>>> import numpy as np
>>> from numpy import linalg as LA
>>> np.set_printoptions(precision=3, suppress=True, linewidth=120, legacy="1.25")
>>> def tidy(a):
...     return np.round(a, 3) + 0
... 
>>> J = np.load("run0.npy")
>>> J
array([[-0.033, -2.043,  2.055, -3.075,  0.093, -2.989, -1.046,  2.1  ,  3.096, -3.086,  1.001],
       [ 0.044, -1.999,  1.969, -3.058, -0.012, -2.999, -0.914,  2.059,  3.01 , -3.002,  1.035],
       [ 0.047, -1.99 ,  1.914, -3.035,  0.012, -3.031, -1.024,  2.027,  3.028, -2.99 ,  0.972],
       [ 0.018,  0.009, -3.079,  0.918,  1.984, -1.048, -1.008, -1.081,  1.027,  1.969,  2.964],
       [ 0.019,  0.018, -2.929,  1.005,  2.011, -1.033, -1.002, -1.057,  1.021,  2.047,  3.014],
       [ 0.015,  0.04 , -3.026,  0.98 ,  2.056, -0.93 , -0.96 , -1.017,  0.968,  2.053,  2.986],
       [ 0.998, -2.972,  1.08 , -3.027,  2.099,  0.05 , -1.053,  0.033, -1.046,  2.055, -2.012],
       [ 0.956, -2.975,  0.962, -2.953,  2.058, -0.031, -1.052,  0.036, -0.919,  1.957, -1.961],
       [ 1.044, -3.007,  1.065, -3.03 ,  2.016,  0.072, -1.027, -0.014, -1.142,  2.007, -2.033]])
>>> def softmax(z):
...     e = np.exp(z - z.max(axis=-1, keepdims=True))
...     return e / e.sum(axis=-1, keepdims=True)
... 
>>> tidy(softmax(J).sum(axis=1))
array([1., 1., 1., 1., 1., 1., 1., 1., 1.])
>>> scores = J @ J.T / np.sqrt(11)
>>> softmax(scores).round(6).argmax(axis=1)
array([0, 0, 0, 3, 3, 5, 6, 6, 8])
>>> E = np.load("block16.npy")
>>> E
array([[ 1, -1,  1, -1, -1,  1, -1,  1],
       [ 1,  1,  1,  1, -1, -1, -1, -1],
       [ 1,  1, -1, -1, -1, -1,  1,  1],
       [ 1, -1, -1,  1,  1, -1, -1,  1]])
>>> G = E.T @ E
>>> np.diag(G)
array([4, 4, 4, 4, 4, 4, 4, 4])
>>> print(LA.matrix_rank(G))
4
>>> np.trace(G), (E ** 2).sum()
(32, 32)
>>> tidy(LA.eigvalsh(G)[::-1])
array([8., 8., 8., 8., 0., 0., 0., 0.])
>>> print(G)
[[ 4  0  0  0 -2 -2 -2  2]
 [ 0  4  0  0 -2 -2  2 -2]
 [ 0  0  4  0 -2  2 -2 -2]
 [ 0  0  0  4  2 -2 -2 -2]
 [-2 -2 -2  2  4  0  0  0]
 [-2 -2  2 -2  0  4  0  0]
 [-2  2 -2 -2  0  0  4  0]
 [ 2 -2 -2 -2  0  0  0  4]]
>>> (E @ E.T).shape
(4, 4)
>>> B = np.array([[1, 8, 4],
...     [7, 8, 7],
...     [3, 1, 3],
...     [9, 6, 0],
...     [4, 3, 9],
...     [3, 5, 4],
...     [0, 3, 3],
...     [0, 6, 1],
...     [1, 0, 1],
...     [2, 7, 3],
...     [8, 3, 7]])
>>> tidy(np.einsum("ij->j", J))
array([  3.108, -14.919,   0.011, -15.275,  12.317, -11.939,  -9.086,   3.086,   9.043,   3.01 ,   5.966])
>>> u, v = E[0], E[1]
>>> u @ u
8
>>> pr = (u @ v) / (u @ u) * u
>>> print(v - pr)
[ 1.  1.  1.  1. -1. -1. -1. -1.]
>>> tidy(LA.norm(u + v) ** 2 + LA.norm(u - v) ** 2)
32.0
>>> rng = np.random.default_rng(6856)
>>> B = E + rng.integers(-2, 3, (4, 2)) @ rng.integers(-2, 3, (2, 8))
>>> print(B)
[[ 3 -3  0 -1 -2  2 -2 -1]
 [ 3 -3 -1  3 -1 -1 -1 -5]
 [ 2 -1 -2  0 -1 -1  1 -1]
 [-2  3  1  0  2 -2  0  5]]
>>> print(LA.matrix_rank(B - E, tol=1e-8))
2
>>> B - E
array([[ 2, -2, -1,  0, -1,  1, -1, -2],
       [ 2, -4, -2,  2,  0,  0,  0, -4],
       [ 1, -2, -1,  1,  0,  0,  0, -2],
       [-3,  4,  2, -1,  1, -1,  1,  4]])
>>> A = np.array([[0, 1, 0, 1, 0],
...     [1, 0, 0, 1, 1],
...     [0, 0, 0, 1, 0],
...     [1, 1, 1, 0, 0],
...     [0, 1, 0, 0, 0]])
>>> vals, vecs = LA.eigh(A)
>>> x0 = np.array([3, 3, -3, 0, 3])
>>> tidy(vecs * np.abs(vals) @ vecs.T)
array([[ 1.109,  0.277,  0.555,  0.277,  0.555],
       [ 0.277,  1.642,  0.362,  0.3  , -0.085],
       [ 0.555,  0.362,  0.725, -0.085, -0.17 ],
       [ 0.277,  0.3  , -0.085,  1.642,  0.362],
       [ 0.555, -0.085, -0.17 ,  0.362,  0.725]])
>>> tidy(vecs * np.maximum(vals, 0) @ vecs.T)
array([[ 0.555,  0.639,  0.277,  0.639,  0.277],
       [ 0.639,  0.821,  0.181,  0.65 ,  0.458],
       [ 0.277,  0.181,  0.362,  0.458, -0.085],
       [ 0.639,  0.65 ,  0.458,  0.821,  0.181],
       [ 0.277,  0.458, -0.085,  0.181,  0.362]])
>>> np.abs(A).sum(axis=1).max(), tidy(np.abs(vals).max())
(3, 2.303)
>>> (np.sign(vecs[:, -1].round(6)) == np.sign(vecs[0, -1].round(6))).astype(int)
array([1, 1, 1, 1, 1])
>>> x0 @ A @ x0
36
>>> r = LA.matrix_rank(A)
>>> r
4
>>> N = LA.svd(A)[2][r:].T
>>> np.allclose(A @ N, 0)
True
>>> tidy(N @ N.T)
array([[ 0.333,  0.   , -0.333,  0.   , -0.333],
       [ 0.   ,  0.   ,  0.   ,  0.   ,  0.   ],
       [-0.333,  0.   ,  0.333,  0.   ,  0.333],
       [ 0.   ,  0.   ,  0.   ,  0.   ,  0.   ],
       [-0.333,  0.   ,  0.333,  0.   ,  0.333]])
>>> tidy(N[:, 0] / N[np.abs(N[:, 0]).round(6).argmax(), 0])
array([ 1.,  0., -1.,  0., -1.])
>>> [int(LA.matrix_rank(A[:, :j + 1])) for j in range(5)]
[1, 2, 3, 4, 4]
>>> [int(LA.matrix_rank(A[:i])) for i in range(1, len(A) + 1)]
[1, 2, 3, 4, 4]
